% ipython --no-banner

In [1]: import numpy as np

In [2]: from numpy import linalg as LA

In [3]: np.set_printoptions(precision=3, suppress=True, linewidth=120, floatmode="fixed")

In [4]: F = np.load("test1.npy")

In [5]: F
Out[5]: 
array([[ -0.559,  -2.671,  -3.037,  -2.900,  -3.842],
       [  2.147,   2.011,   0.084,  12.260,   6.019],
       [  2.079,   5.689,   5.345,   6.190,   7.792],
       [  3.349,   0.819,   0.888,   8.526,   5.747],
       [ -3.737,  -6.430,  -7.109,  -9.260, -10.665]])

In [6]: vec = np.array([1, 5, 0, -5, -4])

In [7]: rhs = F @ vec

In [8]: beta, lr = np.zeros(5), 1 / LA.norm(F, 2) ** 2

In [9]: for i in range(8):
   ...:     beta -= lr * F.T @ (F @ beta - rhs)
   ...:     if i % 2 == 0: print(i, round(LA.norm(F @ beta - rhs), 3))
   ...: 
0 34.199
2 28.219
4 23.319
6 19.309

In [10]: beta
Out[10]: array([-0.987, -0.093,  0.359, -4.081, -1.832])

In [11]: hat = np.triu(np.array([[3, 4, 0, 1, 5],
    ...:     [1, 3, 5, 0, 5],
    ...:     [3, 5, 4, 5, 0],
    ...:     [0, 3, 2, 1, 0],
    ...:     [0, 0, 2, 0, 5]]), 1) + np.eye(5)

In [12]: A2 = hat @ F @ LA.inv(hat)

In [13]: LA.matrix_rank(A2)
Out[13]: np.int64(5)

In [14]: np.poly(A2)
Out[14]: array([  1.000,  -4.658,  39.869, 122.057,  81.574, -52.079])

In [15]: vec = np.array([2, -1, -3, 2, -1])

In [16]: h1 = np.maximum(F @ vec, 0)

In [17]: np.maximum(F @ (3 * vec), 0)
Out[17]: array([26.118, 61.596,  0.000, 43.560, 37.284])

In [18]: F * (h1 > 1e-9)[:, None]
Out[18]: 
array([[ -0.559,  -2.671,  -3.037,  -2.900,  -3.842],
       [  2.147,   2.011,   0.084,  12.260,   6.019],
       [  0.000,   0.000,   0.000,   0.000,   0.000],
       [  3.349,   0.819,   0.888,   8.526,   5.747],
       [ -3.737,  -6.430,  -7.109,  -9.260, -10.665]])

In [19]: F.T @ h1
Out[19]: array([  41.400,  -49.984, -100.172,  235.189,   41.035])

In [20]: O, r_ = LA.qr(F)

In [21]: np.trace(O @ O.T)
Out[21]: np.float64(5.0)

In [22]: np.round(abs(r_[0, 0]), 3), round(LA.norm(F[:, 0]), 3)
Out[22]: (np.float64(5.867), np.float64(5.867))

In [23]: X = np.load("case4.npy")

In [24]: X
Out[24]: 
array([[-2, -1,  1,  1,  2,  0],
       [ 1,  1,  0, -1,  0,  2],
       [-1, -1, -1,  1,  1,  1],
       [-2, -1, -1,  2,  0,  1],
       [ 2,  0,  2,  0, -1,  1]])

In [25]: A2 = X / LA.norm(X, axis=1, keepdims=True)

In [26]: gram = A2 @ A2.T

In [27]: gram[2]
Out[27]: array([ 0.615, -0.154,  1.000,  0.862, -0.516])

In [28]: gram
Out[28]: 
array([[ 1.000, -0.456,  0.615,  0.545, -0.381],
       [-0.456,  1.000, -0.154, -0.342,  0.478],
       [ 0.615, -0.154,  1.000,  0.862, -0.516],
       [ 0.545, -0.342,  0.862,  1.000, -0.477],
       [-0.381,  0.478, -0.516, -0.477,  1.000]])

In [29]: rng = np.random.default_rng(4389)

In [30]: A2 = X + rng.integers(-2, 3, (5, 4)) @ rng.integers(-2, 3, (4, 6))

In [31]: A2
Out[31]: 
array([[  2,   0,  -1,  -4,  -4,  -2],
       [  7,   2,   2,  -4,  -8,   0],
       [  7,  -7,   3,   2,  -6,   2],
       [ -2,  -8, -11,  -3,   2,   3],
       [  0,   4,   0,  -3,   0,   0]])

In [32]: np.round(LA.svd(A2 - X, compute_uv=False), 3) + 0
Out[32]: array([17.394, 13.655,  9.920,  0.751,  0.000])

In [33]: np.abs(A2 - X).sum(axis=1)
Out[33]: array([20, 22, 27, 26, 13])

In [34]: arr = np.load("a.npy")

In [35]: arr
Out[35]: 
array([[-3.000,  2.000,  1.000,  1.000,  0.000],
       [ 2.000,  2.000, -3.000,  0.000,  2.000],
       [-1.000, -3.000,  0.000,  1.000, -1.000],
       [ 0.000,  0.000,  0.000,  2.000,  3.000],
       [ 0.000,  0.000,  0.000, -2.000,  4.000]])

In [36]: A2 = np.array([[3, 0, 3], [1, 0, 0], [0, 3, 1], [0, 0, 0], [2, 1, 1]])

In [37]: A2.T @ arr.T
Out[37]: 
array([[-7.000, 12.000, -8.000,  6.000,  8.000],
       [ 3.000, -7.000, -1.000,  3.000,  4.000],
       [-8.000,  5.000, -4.000,  3.000,  4.000]])

In [38]: arr @ A2
Out[38]: 
array([[-7.000,  3.000, -8.000],
       [12.000, -7.000,  5.000],
       [-8.000, -1.000, -4.000],
       [ 6.000,  3.000,  3.000],
       [ 8.000,  4.000,  4.000]])

In [39]: LA.matrix_rank(np.vstack([arr, A2.T]))
Out[39]: np.int64(5)

In [40]: mat = np.loadtxt("dump.csv", delimiter=",")

In [41]: mat
Out[41]: 
array([[-9.000, -1.000,  0.000,  0.000],
       [-2.000, -5.000,  0.000,  0.000],
       [ 9.000,  1.000, 18.000,  2.000],
       [ 2.000,  5.000,  4.000, 10.000]])

In [42]: O = mat.astype(float).copy()

In [43]: for j in range(4):
    ...:     O[:, j] -= O[:, :j] @ (O[:, :j].T @ O[:, j])
    ...:     O[:, j] /= LA.norm(O[:, j])
    ...: 

In [44]: O
Out[44]: 
array([[-0.690,  0.153,  0.690, -0.153],
       [-0.153, -0.690,  0.153,  0.690],
       [ 0.690, -0.153,  0.690, -0.153],
       [ 0.153,  0.690,  0.153,  0.690]])

In [45]: feats = np.load("block15.npy")

In [46]: feats
Out[46]: 
array([[ 3.301, -1.829, -0.721, -1.414, -1.501,  1.160],
       [-2.280, -0.499, -3.166,  0.799, -2.950,  0.258]])

In [47]: vec = np.array([-3, 1, 2, 3, 1, -3])

In [48]: feats @ vec
Out[48]: array([-22.397,  -1.318])

In [49]: (feats * vec).sum(axis=1)
Out[49]: array([-22.397,  -1.318])

In [50]: feats @ np.ones(6)
Out[50]: array([-1.004, -7.838])

In [51]: LA.norm(feats @ vec) <= LA.norm(feats, 2) * LA.norm(vec) + 1e-9
Out[51]: np.True_

In [52]: np.einsum("ij,j->i", feats, vec)
Out[52]: array([-22.397,  -1.318])

In [53]: feats * vec
Out[53]: 
array([[-9.903, -1.829, -1.442, -4.242, -1.501, -3.480],
       [ 6.840, -0.499, -6.332,  2.397, -2.950, -0.774]])

In [54]: feats @ (2 * vec)
Out[54]: array([-44.794,  -2.636])

In [55]: u, r1 = feats[0], feats[1]

In [56]: round(float(u @ u), 3)
Out[56]: 20.36

In [57]: round(float(u @ r1), 3)
Out[57]: -0.733

In [58]: pr = (u @ r1) / (u @ u) * u

In [59]: LA.matrix_rank(np.outer(u, r1))
Out[59]: np.int64(1)

In [60]: r1 - pr
Out[60]: array([-2.161, -0.565, -3.192,  0.748, -3.004,  0.300])

In [61]: round(LA.norm(u + r1) ** 2 + LA.norm(u - r1) ** 2, 3)
Out[61]: np.float64(90.476)

In [62]: pr
Out[62]: array([-0.119,  0.066,  0.026,  0.051,  0.054, -0.042])

In [63]: u = np.array([2, 1])

In [64]: np.polyval(u, feats[0])
Out[64]: array([ 7.602, -2.658, -0.442, -1.828, -2.002,  3.320])

In [65]: np.correlate(feats[0], feats[1], "full")
Out[65]: array([  0.852, -10.210,   7.847, -10.150,   7.351,  -0.733,   4.385,   8.028,   0.300,   2.843,  -2.645])

In [66]: feats.ravel(order="F")
Out[66]: array([ 3.301, -2.280, -1.829, -0.499, -0.721, -3.166, -1.414,  0.799, -1.501, -2.950,  1.160,  0.258])

In [67]: feats.reshape(-1, 2)
Out[67]: 
array([[ 3.301, -1.829],
       [-0.721, -1.414],
       [-1.501,  1.160],
       [-2.280, -0.499],
       [-3.166,  0.799],
       [-2.950,  0.258]])

In [68]: t3 = feats.reshape(2, 2, -1)

In [69]: np.swapaxes(t3, 1, 2)[0]
Out[69]: 
array([[ 3.301, -1.414],
       [-1.829, -1.501],
       [-0.721,  1.160]])

In [70]: A2 = np.array([[3, -2, 3],
    ...:     [1, 2, -2],
    ...:     [3, 3, 0],
    ...:     [2, -1, -1],
    ...:     [-2, -3, -2],
    ...:     [-1, -3, 2]])

In [71]: A2.T @ feats.T
Out[71]: 
array([[ 4.925, -9.597],
       [-9.986,  1.341],
       [20.297, -0.225]])

In [72]: np.vstack([feats, A2.T]).shape
Out[72]: (5, 6)

In [73]: data = np.load("run18.npy")

In [74]: data
Out[74]: 
array([[  6,   5,   1,  10,  -6,   3],
       [  5,  13,  -2,  15, -11,  -1],
       [  1,  -2,   2,  -1,   0,   4],
       [ 10,  15,  -1,  22, -14,   1],
       [ -6, -11,   0, -14,  11,  -3],
       [  3,  -1,   4,   1,  -3,   9]])

In [75]: rank = LA.matrix_rank(data)

In [76]: rank
Out[76]: np.int64(3)

In [77]: ns = LA.svd(data)[2][rank:].T

In [78]: [int(LA.matrix_rank(data[:, :j + 1])) for j in range(6)]
Out[78]: [1, 2, 3, 3, 3, 3]

In [79]: ns.shape
Out[79]: (6, 3)

In [80]: [int(LA.matrix_rank(np.delete(data, i, axis=0))) for i in range(6)]
Out[80]: [3, 3, 3, 3, 3, 3]
